$ ipython --no-banner

In [1]: import numpy as np

In [2]: np.set_printoptions(precision=2, suppress=True, linewidth=100, floatmode="fixed")

In [3]: tidy = lambda a: np.round(a, 2) + 0

In [4]: data = np.load("case7.npy")

In [5]: tidy(data)
Out[5]: 
array([[0.31, 0.23, 0.08, 0.08, 0.15, 0.15, 0.00],
       [0.14, 0.14, 0.07, 0.14, 0.14, 0.21, 0.14],
       [0.07, 0.00, 0.21, 0.21, 0.07, 0.21, 0.21],
       [0.23, 0.00, 0.23, 0.08, 0.15, 0.23, 0.08],
       [0.00, 0.10, 0.00, 0.30, 0.40, 0.20, 0.00],
       [0.07, 0.07, 0.00, 0.21, 0.21, 0.29, 0.14],
       [0.15, 0.08, 0.23, 0.08, 0.08, 0.23, 0.15]])

In [6]: t3 = np.stack([data, 4 * data, data[::-1]])

In [7]: np.linalg.matrix_rank(t3.reshape(3, -1))
Out[7]: np.int64(2)

In [8]: q, Rm = np.linalg.qr(data)

In [9]: tidy(q @ Rm)
Out[9]: 
array([[0.31, 0.23, 0.08, 0.08, 0.15, 0.15, 0.00],
       [0.14, 0.14, 0.07, 0.14, 0.14, 0.21, 0.14],
       [0.07, 0.00, 0.21, 0.21, 0.07, 0.21, 0.21],
       [0.23, 0.00, 0.23, 0.08, 0.15, 0.23, 0.08],
       [0.00, 0.10, 0.00, 0.30, 0.40, 0.20, 0.00],
       [0.07, 0.07, 0.00, 0.21, 0.21, 0.29, 0.14],
       [0.15, 0.08, 0.23, 0.08, 0.08, 0.23, 0.15]])

In [10]: tidy(np.trace(q @ q.T))
Out[10]: np.float64(7.0)

In [11]: tidy(Rm)
Out[11]: 
array([[-0.45, -0.24, -0.31, -0.23, -0.30, -0.45, -0.19],
       [ 0.00, -0.19,  0.15, -0.18, -0.23, -0.08,  0.02],
       [ 0.00,  0.00, -0.22, -0.24, -0.15, -0.25, -0.21],
       [ 0.00,  0.00,  0.00, -0.28, -0.30, -0.24, -0.08],
       [ 0.00,  0.00,  0.00,  0.00, -0.16,  0.00,  0.12],
       [ 0.00,  0.00,  0.00,  0.00,  0.00, -0.13, -0.10],
       [ 0.00,  0.00,  0.00,  0.00,  0.00,  0.00,  0.03]])

In [12]: r0 = np.array([2, 5, 7]) + 0.5

In [13]: M = np.eye(3) - 2 * np.outer(r0, r0) / (r0 @ r0)

In [14]: tidy(M)
Out[14]: 
array([[ 0.87, -0.30, -0.40],
       [-0.30,  0.35, -0.89],
       [-0.40, -0.89, -0.21]])

In [15]: vec = np.array([4, 3, 1])

In [16]: target = M @ vec

In [17]: tidy(target)
Out[17]: array([ 2.17, -1.03, -4.50])

In [18]: tidy(np.linalg.solve(M, 4 * target))
Out[18]: array([16.00, 12.00,  4.00])

In [19]: tidy(np.linalg.solve(M, target))
Out[19]: array([4.00, 3.00, 1.00])

In [20]: tidy(np.linalg.solve(M, M[:, 0]))
Out[20]: array([1.00, 0.00, 0.00])

In [21]: [round(float(np.linalg.det(M[:i, :i])), 2) + 0 for i in range(1, 4)]
Out[21]: [0.87, 0.21, -1.0]

In [22]: tidy(np.linalg.eigvalsh(M).min())
Out[22]: np.float64(-1.0)

In [23]: rng = np.random.default_rng(7711)

In [24]: lab = rng.permutation(3)

In [25]: lab
Out[25]: array([1, 0, 2])

In [26]: A2 = M[lab][:, lab]

In [27]: np.trace(A2)
Out[27]: np.float64(1.0)

In [28]: tidy(np.linalg.det(A2)), tidy(np.linalg.det(M[lab]))
Out[28]: (np.float64(-1.0), np.float64(1.0))

In [29]: tidy(np.diag(A2))
Out[29]: array([ 0.35,  0.87, -0.21])

In [30]: F = np.load("out9.npy")

In [31]: F
Out[31]: 
array([[-29.39,  -3.12,  12.38,   3.85, -18.23, -24.50, -12.06],
       [ 18.71,  22.44,  -9.35,  22.42,  11.84, -13.48,  10.45],
       [ 16.32,  20.33,  -8.06,  20.65,  12.68, -13.94,  12.25],
       [-31.55,  -2.78,  13.27,   3.56, -19.16, -24.01, -12.10],
       [-30.08,  -2.16,  12.66,   4.28, -20.78, -26.74, -12.14],
       [ 15.02,  21.51,  -8.86,  22.45,  12.62, -15.61,  12.17],
       [ 14.09,  23.18,  -8.00,  23.66,  12.93, -15.60,  13.10],
       [ 16.12,  23.29,  -8.06,  20.26,  12.97, -14.79,  12.17],
       [ 13.85,  23.86,  -9.04,  22.06,  12.71, -14.37,  11.79],
       [-31.27,  -2.52,  14.60,   5.03, -20.04, -25.28, -10.21],
       [ 13.79,  21.37,  -7.25,  23.00,  11.60, -16.02,  11.13],
       [-17.37,  -6.21,   5.93,  26.37,  -8.73,   5.49,  24.21],
       [ 17.23,  22.35,  -7.83,  20.84,  13.60, -14.76,  11.96],
       [-18.71,  -5.56,   7.36,  26.89, -10.24,   5.00,  24.17]])

In [32]: D = np.linalg.norm(F[:, None] - F[None], axis=-1)

In [33]: D.mean(axis=1).argmax()
Out[33]: np.int64(4)

In [34]: D.shape
Out[34]: (14, 14)

In [35]: tidy(D[:5, :5])
Out[35]: 
array([[ 0.00, 72.91, 70.69,  2.60,  3.63],
       [72.91,  0.00,  4.37, 74.90, 74.49],
       [70.69,  4.37,  0.00, 72.67, 72.35],
       [ 2.60, 74.90, 72.67,  0.00,  3.68],
       [ 3.63, 74.49, 72.35,  3.68,  0.00]])

In [36]: np.unravel_index(D.round(6).argmax(), D.shape)
Out[36]: (np.int64(1), np.int64(3))

In [37]: np.linalg.matrix_rank(D ** 2)
Out[37]: np.int64(9)
